$ python3 -q
>>> import numpy as np
>>> np.set_printoptions(precision=1, suppress=True, linewidth=100, legacy="1.25")
>>> tidy = lambda a: np.round(a, 1) + 0
>>> X = np.load("dump.npy")
>>> X
array([[  1,  -4,  16, -64],
       [  1,  -3,   9, -27],
       [  1,  -2,   4,  -8],
       [  1,  -1,   1,  -1],
       [  1,   0,   0,   0],
       [  1,   1,   1,   1],
       [  1,   2,   4,   8],
       [  1,   3,   9,  27],
       [  1,   4,  16,  64],
       [  1,   5,  25, 125],
       [  1,   6,  36, 216],
       [  1,   7,  49, 343],
       [  1,   8,  64, 512],
       [  1,   9,  81, 729]])
>>> u = np.array([1, 2, 2])
>>> np.convolve(X[12], u)
array([   1,   10,   82,  656, 1152, 1024])
>>> proj = X @ np.linalg.solve(X.T @ X, X.T)
>>> tidy(np.diag(proj))
array([0.7, 0.3, 0.2, 0.2, 0.2, 0.2, 0.2, 0.2, 0.2, 0.2, 0.2, 0.2, 0.3, 0.7])
>>> tidy(np.linalg.eigvalsh(proj))
array([0., 0., 0., 0., 0., 0., 0., 0., 0., 0., 1., 1., 1., 1.])
>>> tidy(np.trace(proj))
4.0
>>> np.linalg.matrix_rank(np.eye(14) - proj)
10
>>> tidy(proj @ X[:, 1])
array([-4., -3., -2., -1.,  0.,  1.,  2.,  3.,  4.,  5.,  6.,  7.,  8.,  9.])
>>> Uu, sv, Vt = np.linalg.svd(X)
>>> np.argmax(sv[:-1] / (sv[1:] + 1e-6)) + 1
1
>>> B = Uu[:, :1] @ np.diag(sv[:1]) @ Vt[:1]
>>> np.linalg.matrix_rank(B)
1
>>> np.linalg.matrix_rank(X, rtol=0.05)
1
>>> rng = np.random.default_rng(180)
>>> B = X + rng.integers(-2, 3, (14, 1)) @ rng.integers(-2, 3, (1, 4))
>>> B
array([[ -1,  -6,  17, -66],
       [  1,  -3,   9, -27],
       [  1,  -2,   4,  -8],
       [  3,   1,   0,   1],
       [  1,   0,   0,   0],
       [  1,   1,   1,   1],
       [  5,   6,   2,  12],
       [ -1,   1,  10,  25],
       [  1,   4,  16,  64],
       [ -3,   1,  27, 121],
       [  5,  10,  34, 220],
       [  1,   7,  49, 343],
       [ -1,   6,  65, 510],
       [ -1,   7,  82, 727]])
>>> np.abs(B - X).sum(axis=1)
array([ 7,  0,  0,  7,  0,  0, 14,  7,  0, 14, 14,  0,  7,  7])
>>> tidy(np.linalg.svd(B - X, compute_uv=False))
array([14.9,  0. ,  0. ,  0. ])
>>> T = np.stack([X, -1 * X, X[::-1]])
>>> T.sum(axis=0)
array([[  1,   9,  81, 729],
       [  1,   8,  64, 512],
       [  1,   7,  49, 343],
       [  1,   6,  36, 216],
       [  1,   5,  25, 125],
       [  1,   4,  16,  64],
       [  1,   3,   9,  27],
       [  1,   2,   4,   8],
       [  1,   1,   1,   1],
       [  1,   0,   0,   0],
       [  1,  -1,   1,  -1],
       [  1,  -2,   4,  -8],
       [  1,  -3,   9, -27],
       [  1,  -4,  16, -64]])
>>> np.einsum("bij,cij->bc", T, T)
array([[ 999311, -999311, -122134],
       [-999311,  999311,  122134],
       [-122134,  122134,  999311]])
>>> tidy(np.linalg.norm(T, axis=(1, 2)))
array([999.7, 999.7, 999.7])
>>> np.linalg.matrix_rank(T)
array([4, 4, 4])
>>> T.shape
(3, 14, 4)
>>> (T @ X.T).shape
(3, 14, 14)
